$ python -q
>>> import numpy as np
>>> import numpy.linalg as la
>>> np.set_printoptions(precision=3, suppress=True, linewidth=140, floatmode="fixed")
>>> J = -1 * np.eye(3) + np.ones((3, 3))
>>> J
array([[0.000, 1.000, 1.000],
       [1.000, 0.000, 1.000],
       [1.000, 1.000, 0.000]])
>>> # symmetric
>>> [round(float(la.det(J[:i, :i])), 2) + 0 for i in range(1, 4)]
[0.0, -1.0, 2.0]
>>> np.all(la.eigvalsh(J) > 0)
np.False_
>>> rng = np.random.default_rng(829155)
>>> labels = rng.permutation(3)
>>> labels
array([2, 1, 0])
>>> Y = J[labels][:, labels]
>>> round(float(la.det(Y)), 3), np.round(la.det(J[labels]), 3)
(2.0, np.float64(-2.0))
>>> K = np.load("sample13.npy")
>>> K
array([[-2.788, -0.050,  0.813,  0.093,  0.099],
       [-2.104,  0.468,  0.216,  0.574,  0.338],
       [ 2.443, -0.080,  1.697,  0.097,  0.141],
       [-2.394,  0.267,  1.948,  0.162,  0.140],
       [-0.892,  0.326,  0.077, -0.481, -0.175],
       [-2.708, -0.180, -2.250,  0.329,  0.231],
       [ 3.660, -0.925,  1.941, -0.041, -0.253],
       [ 1.228,  0.660,  1.344, -0.148,  0.070],
       [-4.045,  0.651,  0.480,  0.149, -0.129],
       [ 2.240, -1.248, -0.368,  0.257, -0.109],
       [ 0.302, -1.510, -1.436, -0.017, -0.282],
       [-2.434,  0.126,  0.071,  0.529,  0.182],
       [-3.604,  1.065, -1.919, -0.060, -0.187],
       [ 0.959, -0.912, -0.916,  0.266, -0.185],
       [ 0.135,  0.674, -0.762,  0.536,  0.191],
       [-0.502, -0.586, -0.753,  0.492, -0.228],
       [-1.909, -0.125, -1.340, -0.362,  0.097],
       [ 3.825,  0.340, -0.032, -0.535,  0.074],
       [ 1.668, -0.570,  1.981,  0.139, -0.130],
       [ 2.285,  0.328,  1.348,  0.625, -0.206],
       [-3.213,  0.311,  1.597, -0.181, -0.455],
       [-2.732, -0.869, -0.839,  0.166, -0.003],
       [-1.503, -1.525,  1.067, -0.043, -0.095],
       [ 1.762,  1.246, -0.108, -0.140,  0.200],
       [-6.417, -1.166, -1.003, -0.101, -0.174],
       [ 1.470, -0.220,  3.115, -0.123, -0.106],
       [ 7.791,  1.029,  2.189,  0.473,  0.092],
       [ 4.537, -0.542,  0.943, -0.172,  0.344],
       [-0.985,  0.124,  1.655, -0.149, -0.018],
       [-1.757,  0.907,  1.235,  0.393,  0.428]])
>>> Y = np.c_[K[:, :1] @ np.array([[1]]), np.array([2, 0, 1, 3, 2, 3, 2, 3, 0, 1, 0, 3, 3, 1, 3, 0, 0, 1, 2, 2, 1, 2, 3, 1, 0, 0, 3, 1, 3, 1])]
>>> Y
array([[-2.788,  2.000],
       [-2.104,  0.000],
       [ 2.443,  1.000],
       [-2.394,  3.000],
       [-0.892,  2.000],
       [-2.708,  3.000],
       [ 3.660,  2.000],
       [ 1.228,  3.000],
       [-4.045,  0.000],
       [ 2.240,  1.000],
       [ 0.302,  0.000],
       [-2.434,  3.000],
       [-3.604,  3.000],
       [ 0.959,  1.000],
       [ 0.135,  3.000],
       [-0.502,  0.000],
       [-1.909,  0.000],
       [ 3.825,  1.000],
       [ 1.668,  2.000],
       [ 2.285,  2.000],
       [-3.213,  1.000],
       [-2.732,  2.000],
       [-1.503,  3.000],
       [ 1.762,  1.000],
       [-6.417,  0.000],
       [ 1.470,  0.000],
       [ 7.791,  3.000],
       [ 4.537,  1.000],
       [-0.985,  3.000],
       [-1.757,  1.000]])
>>> la.matrix_rank(Y)
np.int64(2)
>>> np.round(la.lstsq(K, Y[:, 0])[0], 3) + 0
array([1.000, 0.000, 0.000, 0.000, 0.000])
